>>> import numpy as np
>>> import numpy.linalg as la
>>> np.set_printoptions(suppress=True, linewidth=140)
>>> F = np.array([[-1, -1, -1, -1], [4, 3, 4, 3], [-1, -1, -1, -1], [4, 3, 4, 3]])
>>> print([round(float(x), 2) for x in la.svd(F, compute_uv=False)[:3]])
[10.39, 0.39, 0.0]
>>> print(la.cond(F) > 100)
True
>>> print(la.lstsq(F[:-1].T, F[-1])[2])
2
>>> P = np.triu(np.array([[0, 2, 1, 2], [2, 2, 1, -1], [2, -1, 1, 0], [0, 1, 2, -2]]), 1) + np.eye(4)
>>> out = P @ F @ la.inv(P)
>>> print(np.trace(out), np.trace(F))
4.0 4
>>> print(out)
[[ 14. -18.  18. -36.]
 [ -1.   1.  -1.   2.]
 [ -1.   1.  -1.   2.]
 [  4.  -5.   5. -10.]]
>>> print(P @ F - F @ P)
[[ 15.  13.  17.  12.]
 [ -5. -12. -12.  -9.]
 [  0.   2.   2.   1.]
 [  0.  -8.  -7.  -5.]]
>>> M = np.load("arr.npy")
>>> print(M)
[[ 3  3  8  8  0  1]
 [ 5  5 10 10  2  3]
 [ 6  6 11 11  3  4]
 [ 2  2  7  7 -1  0]
 [ 6  6 11 11  3  4]
 [ 1  1  6  6 -2 -1]]
>>> Uu, sig, Vt = la.svd(M)
>>> evecs = Vt[:(sig > 1e-8).sum()]
>>> rng = np.random.default_rng(76433)
>>> x0 = M[4] + 5 * M[5] + rng.integers(2) * np.eye(6)[4]
>>> print(x0)
[11. 11. 41. 41. -7. -1.]
>>> print(la.matrix_rank(np.vstack([M, x0])))
2
>>> print(np.round(la.norm(x0 - evecs.T @ evecs @ x0), 2))
0.0
>>> out = np.array([[0, 6], [8, 4], [2, 5], [6, 6], [9, 2], [7, 8]])
>>> print(np.einsum("ik,kj->ji", M, out))
[[ 95 159 191  63 191  31]
 [126 188 219  95 219  64]]
>>> print(np.einsum("ij->j", M))
[23 23 53 53  5 11]
>>> print(la.matrix_rank(M @ out))
2
>>> print(M @ out)
[[ 95 126]
 [159 188]
 [191 219]
 [ 63  95]
 [191 219]
 [ 31  64]]
>>> print(la.matrix_rank(np.vstack([M, out.T])))
4
>>> lab = rng.permutation(4)
>>> print(lab)
[2 3 1 0]
>>> out = F[lab][:, lab]
>>> print(out)
[[-1 -1 -1 -1]
 [ 4  3  3  4]
 [ 4  3  3  4]
 [-1 -1 -1 -1]]
>>> print(np.round(la.det(out), 2), round(float(la.det(F[lab])), 2))
0.0 0.0
>>> print(np.trace(out))
4
>>> A = np.minimum.outer(np.arange(1, 10), np.arange(1, 10)) * 2
>>> print(A)
[[ 2  2  2  2  2  2  2  2  2]
 [ 2  4  4  4  4  4  4  4  4]
 [ 2  4  6  6  6  6  6  6  6]
 [ 2  4  6  8  8  8  8  8  8]
 [ 2  4  6  8 10 10 10 10 10]
 [ 2  4  6  8 10 12 12 12 12]
 [ 2  4  6  8 10 12 14 14 14]
 [ 2  4  6  8 10 12 14 16 16]
 [ 2  4  6  8 10 12 14 16 18]]
>>> print(la.matrix_power(A, 2))
[[  36   68   96  120  140  156  168  176  180]
 [  68  132  188  236  276  308  332  348  356]
 [  96  188  272  344  404  452  488  512  524]
 [ 120  236  344  440  520  584  632  664  680]
 [ 140  276  404  520  620  700  760  800  820]
 [ 156  308  452  584  700  796  868  916  940]
 [ 168  332  488  632  760  868  952 1008 1036]
 [ 176  348  512  664  800  916 1008 1072 1104]
 [ 180  356  524  680  820  940 1036 1104 1140]]
>>> print((A + A.T) / 2)
[[ 2.  2.  2.  2.  2.  2.  2.  2.  2.]
 [ 2.  4.  4.  4.  4.  4.  4.  4.  4.]
 [ 2.  4.  6.  6.  6.  6.  6.  6.  6.]
 [ 2.  4.  6.  8.  8.  8.  8.  8.  8.]
 [ 2.  4.  6.  8. 10. 10. 10. 10. 10.]
 [ 2.  4.  6.  8. 10. 12. 12. 12. 12.]
 [ 2.  4.  6.  8. 10. 12. 14. 14. 14.]
 [ 2.  4.  6.  8. 10. 12. 14. 16. 16.]
 [ 2.  4.  6.  8. 10. 12. 14. 16. 18.]]
>>> print(np.allclose(A, A.T))
True
>>> print(round(np.abs(la.eigvals(A)).max(), 2))
73.32
>>> print(np.allclose(A @ A.T, A.T @ A))
True
>>> print(A @ A)
[[  36   68   96  120  140  156  168  176  180]
 [  68  132  188  236  276  308  332  348  356]
 [  96  188  272  344  404  452  488  512  524]
 [ 120  236  344  440  520  584  632  664  680]
 [ 140  276  404  520  620  700  760  800  820]
 [ 156  308  452  584  700  796  868  916  940]
 [ 168  332  488  632  760  868  952 1008 1036]
 [ 176  348  512  664  800  916 1008 1072 1104]
 [ 180  356  524  680  820  940 1036 1104 1140]]
>>> out = A / np.sqrt((A ** 2).mean(axis=1, keepdims=True))
>>> print(la.matrix_rank(out) == la.matrix_rank(A))
True
>>> print(out[4].round(2))
[0.24 0.48 0.72 0.96 1.2  1.2  1.2  1.2  1.2 ]
>>> print(la.matrix_rank(A - A.mean(axis=1, keepdims=True)))
8
>>> print(np.round(la.norm(out, axis=1), 2))
[3. 3. 3. 3. 3. 3. 3. 3. 3.]
>>> x0 = np.array([-3, 1, 2, -2, -3, -3, 0, 0, 3])
>>> print(A @ x0)
[-10 -14 -20 -30 -36 -36 -30 -24 -18]
>>> print((A * x0).sum(axis=1))
[-10 -14 -20 -30 -36 -36 -30 -24 -18]
>>> print(np.einsum("ij,j->i", A, x0))
[-10 -14 -20 -30 -36 -36 -30 -24 -18]
>>> print((A @ x0).argmax())
0
>>> X = np.array([[1, 2, 2, 1, 1],
...     [0, 2, 2, 1, 0],
...     [0, 0, 1, 3, 1],
...     [0, 0, 0, 0, 3],
...     [0, 0, 0, 0, 2]])
>>> rk = la.matrix_rank(X)
>>> print(rk)
4
>>> N = la.svd(X)[2][rk:].T
>>> print(np.round(N[:, 0] / N[np.abs(N[:, 0]).round(6).argmax(), 0], 2) + 0)
[ 0.   -0.83  1.   -0.33  0.  ]
>>> print(np.allclose(X @ N, 0))
True
>>> print([int(la.matrix_rank(np.delete(X, i, axis=0))) for i in range(5)])
[3, 3, 3, 4, 4]
>>> print([int(la.matrix_rank(X[:, :j + 1])) for j in range(5)])
[1, 2, 3, 3, 4]
>>> print(np.round(N @ N.T, 2) + 0)
[[ 0.    0.    0.    0.    0.  ]
 [ 0.    0.38 -0.46  0.15  0.  ]
 [ 0.   -0.46  0.55 -0.18  0.  ]
 [ 0.    0.15 -0.18  0.06  0.  ]
 [ 0.    0.    0.    0.    0.  ]]
>>> print([int(la.matrix_rank(X[:i])) for i in range(1, len(X) + 1)])
[1, 2, 3, 4, 4]
>>> Uu, sig, Vt = la.svd(X)
>>> print(np.argmax(sig[:-1] / (sig[1:] + 1e-6)) + 1)
4
>>> out = Uu[:, :4] @ np.diag(sig[:4]) @ Vt[:4]
>>> print(la.matrix_rank(out))
4
>>> print(la.matrix_rank(X, rtol=0.05))
4
>>> print(np.count_nonzero(X))
13
>>> print(round(la.norm(X), 2))
6.63
>>> print(np.round(la.svd(X, compute_uv=False), 2) + 0)
[5.03 3.53 2.41 0.68 0.  ]
>>> print(np.abs(X).max())
3
>>> print(np.unravel_index(np.abs(X).argmax(), X.shape))
(np.int64(2), np.int64(3))
>>> arr = np.loadtxt("layer2.csv", delimiter=",")
>>> print(arr.round(2) + 0)
[[ 0.   -0.56 -0.69 -0.45  0.   -0.02]
 [-0.16 -0.71  0.63 -0.09 -0.08  0.26]
 [ 0.78  0.09  0.26 -0.5   0.27 -0.01]
 [-0.16 -0.19  0.17  0.03  0.39 -0.87]
 [ 0.54 -0.28 -0.06  0.46 -0.58 -0.29]
 [-0.23  0.25  0.17 -0.57 -0.66 -0.29]]
>>> lab = rng.permutation(6)
>>> out = arr[:, lab] * rng.choice([-1, 1], 6)
>>> print(out.round(2) + 0)
[[ 0.    0.69  0.    0.45  0.56  0.02]
 [ 0.08 -0.63 -0.16  0.09  0.71 -0.26]
 [-0.27 -0.26  0.78  0.5  -0.09  0.01]
 [-0.39 -0.17 -0.16 -0.03  0.19  0.87]
 [ 0.58  0.06  0.54 -0.46  0.28  0.29]
 [ 0.66 -0.17 -0.23  0.57 -0.25  0.29]]
>>> Uu, _, Vt = la.svd(arr.T @ out)
>>> print(np.round(la.lstsq(arr, out)[0], 2) + 0)
[[ 0.  0.  1.  0.  0.  0.]
 [ 0.  0.  0.  0. -1.  0.]
 [ 0. -1.  0.  0.  0.  0.]
 [ 0.  0.  0. -1.  0.  0.]
 [-1.  0.  0.  0.  0.  0.]
 [ 0.  0.  0.  0.  0. -1.]]
>>> x0 = np.array([0, 3, 2, -3, 2, -2])
>>> print((arr @ x0).argmax())
2
>>> print(np.sign((arr @ x0).round(6)))
[-1. -1.  1.  1. -1.  1.]
>>> print(np.round(arr @ np.ones(6), 2))
[-1.72 -0.15  0.88 -0.64 -0.21 -1.34]
>>> print(np.round(arr @ (2 * x0), 2))
[-3.37 -2.55  5.67  4.39 -5.79  4.15]
>>> print(np.round(arr @ np.eye(6)[5], 2))
[-0.02  0.26 -0.01 -0.87 -0.29 -0.29]
>>> print(la.matrix_rank(M, rtol=0.1))
2
>>> print(la.cond(M) > 100)
True
>>> print(np.argsort(-la.norm(X, axis=0).round(6), kind="stable")[:3])
[4 3 2]
>>> print(la.cond(X) > 100)
True
>>> u = np.array([-2, 0, 1, 2, -1, 3, 2])
>>> E = np.array([np.roll(u, i) for i in range(7)])
>>> print(E)
[[-2  0  1  2 -1  3  2]
 [ 2 -2  0  1  2 -1  3]
 [ 3  2 -2  0  1  2 -1]
 [-1  3  2 -2  0  1  2]
 [ 2 -1  3  2 -2  0  1]
 [ 1  2 -1  3  2 -2  0]
 [ 0  1  2 -1  3  2 -2]]
>>> theta = np.radians(120)
>>> r_ = np.eye(7)
>>> r_[4, 4] = r_[3, 3] = np.cos(theta)
>>> r_[4, 3], r_[3, 4] = -np.sin(theta), np.sin(theta)
>>> print(r_.round(2))
[[ 1.    0.    0.    0.    0.    0.    0.  ]
 [ 0.    1.    0.    0.    0.    0.    0.  ]
 [ 0.    0.    1.    0.    0.    0.    0.  ]
 [ 0.    0.    0.   -0.5   0.87  0.    0.  ]
 [ 0.    0.    0.   -0.87 -0.5   0.    0.  ]
 [ 0.    0.    0.    0.    0.    1.    0.  ]
 [ 0.    0.    0.    0.    0.    0.    1.  ]]
>>> out = E @ r_.T
>>> print(round(float(la.det(r_)), 2), np.trace(r_))
1.0 4.0
>>> print(out.round(2))
[[-2.    0.    1.   -1.87 -1.23  3.    2.  ]
 [ 2.   -2.    0.    1.23 -1.87 -1.    3.  ]
 [ 3.    2.   -2.    0.87 -0.5   2.   -1.  ]
 [-1.    3.    2.    1.    1.73  1.    2.  ]
 [ 2.   -1.    3.   -2.73 -0.73  0.    1.  ]
 [ 1.    2.   -1.    0.23 -3.6  -2.    0.  ]
 [ 0.    1.    2.    3.1  -0.63  2.   -2.  ]]
>>> print(np.allclose(la.norm(E, axis=1), la.norm(out, axis=1)))
True
>>> W1 = np.array([[-3, 2, 1, -1, -3, 2],
...     [-2, 0, 3, 1, 3, -1],
...     [2, 2, -3, 3, -3, 1],
...     [3, -1, 1, 3, -1, -2],
...     [0, 3, -1, 2, -1, -2],
...     [0, -1, 2, -2, 3, 3],
...     [3, 0, 2, -1, 3, 1]])
>>> c = np.array([0, 2, 0, 0, 1, -2])
>>> act = np.maximum(E @ W1 + c, 0)
>>> print(np.round((act > 0).mean(axis=0), 2))
[0.57 0.86 0.57 0.71 0.43 0.57]
>>> print(la.matrix_rank(act))
6
>>> cent = np.array([[-2, 2, 1],
...     [-1, 1, -2],
...     [2, -2, 1],
...     [-1, -2, 0],
...     [-1, 0, -1],
...     [1, -1, 1]])
>>> print(W1 @ cent)
[[ 12  -6  -1]
 [  5 -11  -3]
 [-11   5  -1]
 [ -7  -1   5]
 [ -8   3  -8]
 [  7  -4   4]
 [ -3   3   3]]
>>> print(act @ cent)
[[-39  18  14]
 [-34  28 -14]
 [ 24 -30   3]
 [ -9  -9 -17]
 [-26   5  10]
 [ -8 -37  -7]
 [-22  -2 -28]]
